In [1]: import numpy as np

In [2]: np.set_printoptions(precision=3, suppress=True, linewidth=160)

In [3]: F = np.array([[5, 5, 5], [5, 10, 10], [5, 10, 15]])

In [4]: low = np.linalg.cholesky(F)

In [5]: low
Out[5]: 
array([[2.236, 0.   , 0.   ],
       [2.236, 2.236, 0.   ],
       [2.236, 2.236, 2.236]])

In [6]: np.round(np.prod(np.diag(low)) ** 2, 3), round(np.linalg.det(F), 3)
Out[6]: (np.float64(125.0), np.float64(125.0))

In [7]: print(low @ low.T)
[[ 5.  5.  5.]
 [ 5. 10. 10.]
 [ 5. 10. 15.]]

In [8]: np.diag(low) ** 2
Out[8]: array([5., 5., 5.])

In [9]: ev, vecs = np.linalg.eigh(F)

In [10]: vec = np.array([2, 4, -5])

In [11]: vec @ F @ vec / (vec @ vec), round(ev[0], 3), round(float(ev[-1]), 3)
Out[11]: (np.float64(3.0), np.float64(1.54), 25.245)

In [12]: vecs * np.abs(ev) @ vecs.T
Out[12]: 
array([[ 5.,  5.,  5.],
       [ 5., 10., 10.],
       [ 5., 10., 15.]])

In [13]: (np.sign(vecs[:, -1].round(6)) == np.sign(vecs[0, -1].round(6))).astype(int)
Out[13]: array([1, 1, 1])

In [14]: rng = np.random.default_rng(827)

In [15]: z = rng.permutation(3)

In [16]: z
Out[16]: array([1, 0, 2])

In [17]: A2 = F[z][:, z]

In [18]: np.allclose(A2, F)
Out[18]: False

In [19]: print(np.trace(A2))
30

In [20]: np.einsum("ii->", F)
Out[20]: np.int64(30)

In [21]: np.poly(F)
Out[21]: array([   1.,  -30.,  125., -125.])

In [22]: print(round(float(np.linalg.det(F[::-1])), 3))
-125.0

In [23]: print(round(float(np.linalg.det(F.T)), 3))
125.0

In [24]: np.einsum("ij,ji->", F, F)
Out[24]: np.int64(650)

In [25]: hat = np.triu(np.array([[-1, -2, -2], [3, -3, 3], [-5, 4, -3]]), 1) + np.eye(3)

In [26]: A2 = hat @ F @ np.linalg.inv(hat)

In [27]: round(np.linalg.det(A2), 3)
Out[27]: np.float64(125.0)

In [28]: A2
Out[28]: 
array([[ -15.,  -65.,  120.],
       [  20.,   80., -145.],
       [   5.,   20.,  -35.]])

In [29]: np.poly(A2)
Out[29]: array([   1.,  -30.,  125., -125.])

In [30]: np.linalg.matrix_rank(A2)
Out[30]: np.int64(3)

In [31]: hat @ F - F @ hat
Out[31]: 
array([[-20., -30., -55.],
       [ 15.,  40.,  25.],
       [  0.,  10., -20.]])

In [32]: X = np.load("case16.npy")

In [33]: X
Out[33]: 
array([[-2.,  1.,  0.],
       [ 0., -2.,  1.],
       [ 0.,  0., -2.]])

In [34]: z = rng.permutation(3)

In [35]: z
Out[35]: array([1, 2, 0])

In [36]: A2 = X[z][:, z]

In [37]: np.diag(A2)
Out[37]: array([-2., -2., -2.])

In [38]: print(np.allclose(A2, X))
False

In [39]: print(np.sort(np.abs(np.linalg.eigvals(A2))))
[2. 2. 2.]

In [40]: feats = np.load("run16.npy")

In [41]: print(feats)
[[-22.392  19.643  -6.859]
 [ -4.211  -6.401  27.198]
 [ -6.006  -6.469  25.415]
 [ -2.01   -5.705  25.96 ]
 [-10.828  30.779   2.9  ]
 [ -8.445  -7.761  26.822]
 [ -9.611  30.296   3.621]
 [ -6.805  -6.399  25.644]
 [-21.688  18.06   -4.575]
 [-22.388  16.27   -4.784]
 [ -5.436  -5.43   25.667]
 [ -5.072  -5.993  25.502]]

In [42]: vec = np.array([1, 3, 1])

In [43]: rhs = feats @ vec

In [44]: print(rhs)
[29.678  3.784  0.002  6.835 84.409 -4.906 84.898 -0.358 27.917 21.638  3.941  2.451]

In [45]: np.round(np.linalg.pinv(feats) @ feats, 3) + 0
Out[45]: 
array([[1., 0., 0.],
       [0., 1., 0.],
       [0., 0., 1.]])

In [46]: rhs = rhs + 0.02 * rng.normal(size=12)

In [47]: rhs
Out[47]: array([29.667,  3.78 ,  0.011,  6.859, 84.389, -4.88 , 84.891, -0.354, 27.921, 21.619,  3.945,  2.419])

In [48]: c, *_ = np.linalg.lstsq(feats, rhs)

In [49]: np.round(np.linalg.norm(rhs - feats @ c), 3)
Out[49]: np.float64(0.051)

In [50]: c
Out[50]: array([1., 3., 1.])

In [51]: print(c.round())
[1. 3. 1.]
